In [1]: import numpy as np

In [2]: import numpy.linalg as la

In [3]: np.set_printoptions(precision=2, suppress=True, linewidth=140, legacy="1.25")

In [4]: arr = np.load("dump.npy")

In [5]: arr
Out[5]: 
array([[1.  , 0.  , 0.  ],
       [0.33, 0.33, 0.33],
       [0.33, 0.  , 0.67]])

In [6]: # rows sum to 1

In [7]: x0 = np.array([2, 0, 0])

In [8]: target = arr @ x0

In [9]: target
Out[9]: array([2.  , 0.67, 0.67])

In [10]: la.solve(arr.T, arr[1])
Out[10]: array([0., 1., 0.])

In [11]: np.round(la.solve(arr, target + arr[:, 0]), 2) + 0
Out[11]: array([3., 0., 0.])

In [12]: la.matrix_power(arr, 2)
Out[12]: 
array([[1.  , 0.  , 0.  ],
       [0.56, 0.11, 0.33],
       [0.56, 0.  , 0.44]])

In [13]: np.sort(np.abs(la.eigvals(arr)))[::-1]
Out[13]: array([1.  , 0.67, 0.33])

In [14]: np.round(la.matrix_power(arr, 100), 2) + 0
Out[14]: 
array([[1., 0., 0.],
       [1., 0., 0.],
       [1., 0., 0.]])

In [15]: p = np.eye(3)[1]

In [16]: for _ in range(5):
    ...:     p = p @ arr
    ...:     print(p.round(2))
    ...: 
[0.33 0.33 0.33]
[0.56 0.11 0.33]
[0.7  0.04 0.26]
[0.8  0.01 0.19]
[0.87 0.   0.13]

In [17]: rng = np.random.default_rng(975925)

In [18]: z = rng.permutation(3)

In [19]: z
Out[19]: array([1, 0, 2])

In [20]: other = arr[z][:, z]

In [21]: np.round(la.det(other), 2), round(float(la.det(arr[z])), 2)
Out[21]: (0.22, -0.22)

In [22]: np.trace(other)
Out[22]: 2.0

In [23]: np.sort(np.abs(la.eigvals(other)))
Out[23]: array([0.33, 0.67, 1.  ])

In [24]: np.allclose(other, arr)
Out[24]: False

In [25]: np.diag(other)
Out[25]: array([0.33, 1.  , 0.67])

In [26]: E = np.load("sample5.npy")

In [27]: E
Out[27]: 
array([[ 0,  0,  0],
       [ 0,  0,  0],
       [ 1, -1,  2],
       [ 2,  1, -2],
       [ 0,  0,  0],
       [-2, -2, -2],
       [ 1, -1,  2],
       [ 0, -1, -4],
       [ 3,  0,  0],
       [ 0,  0,  0],
       [ 0,  0,  0],
       [ 0,  0,  0],
       [-1, -3,  0],
       [ 0,  0,  0],
       [ 0,  0,  0],
       [ 3,  0,  0],
       [ 0,  0,  0],
       [ 0,  0,  0],
       [ 2,  1, -2],
       [ 2,  1, -2],
       [ 1, -1,  2],
       [ 3,  0,  0]])

In [28]: Xs = E - E.mean(axis=0)

In [29]: Uu, sigma, Vt = la.svd(Xs, full_matrices=False)

In [30]: np.round(Xs.mean(axis=0), 2) + 0
Out[30]: array([0., 0., 0.])

In [31]: (np.sign(Uu[:, 0]) == np.sign(Uu[0, 0])).astype(int)
Out[31]: array([1, 1, 1, 0, 1, 1, 1, 0, 0, 1, 1, 1, 1, 1, 1, 0, 1, 1, 0, 0, 1, 0])

In [32]: np.abs(Uu[:, 0]).argmax()
Out[32]: 12

In [33]: sigma ** 2 / (sigma ** 2).sum()
Out[33]: array([0.46, 0.44, 0.1 ])

In [34]: sigma
Out[34]: array([6.7 , 6.55, 3.11])

In [35]: np.searchsorted(np.cumsum(sigma ** 2) / (sigma ** 2).sum(), 0.9) + 1
Out[35]: 2

In [36]: Vt[0] * np.sign(Vt[0, np.abs(Vt[0]).argmax()])
Out[36]: array([ 0.72,  0.49, -0.49])

In [37]: M = np.array([[2.0, 1.0, 0.0], [0.0, 2.0, 1.0], [0.0, 0.0, 2.0]])

In [38]: M
Out[38]: 
array([[2., 1., 0.],
       [0., 2., 1.],
       [0., 0., 2.]])

In [39]: # triangular: eigenvalues sit on the diagonal

In [40]: M @ M
Out[40]: 
array([[4., 4., 1.],
       [0., 4., 4.],
       [0., 0., 4.]])

In [41]: la.matrix_power(M - np.diag(np.diag(M)), 3)
Out[41]: 
array([[0., 0., 0.],
       [0., 0., 0.],
       [0., 0., 0.]])

In [42]: np.sort(la.eigvals(M))
Out[42]: array([2., 2., 2.])

In [43]: la.matrix_rank(M - M[0, 0] * np.eye(3))
Out[43]: 2

In [44]: [int(la.matrix_rank(la.matrix_power(M, p))) for p in range(1, 4)]
Out[44]: [3, 3, 3]

In [45]: feats = np.array([[0, 0, 0], [2, 0, 0], [2, 0, 0], [0, 0, 0], [1, 0, 0]])

In [46]: # columns 1 and 2 are equal

In [47]: Uu, sigma, Vt = la.svd(feats)

In [48]: evecs = Vt[:(sigma > 1e-8).sum()]

In [49]: x0 = feats[2] + 2 * feats[1] + rng.integers(2) * np.eye(3)[2]

In [50]: x0
Out[50]: array([6., 0., 1.])

In [51]: evecs.T @ evecs
Out[51]: 
array([[1., 0., 0.],
       [0., 0., 0.],
       [0., 0., 0.]])

In [52]: la.matrix_rank(np.vstack([feats, x0]))
Out[52]: 2
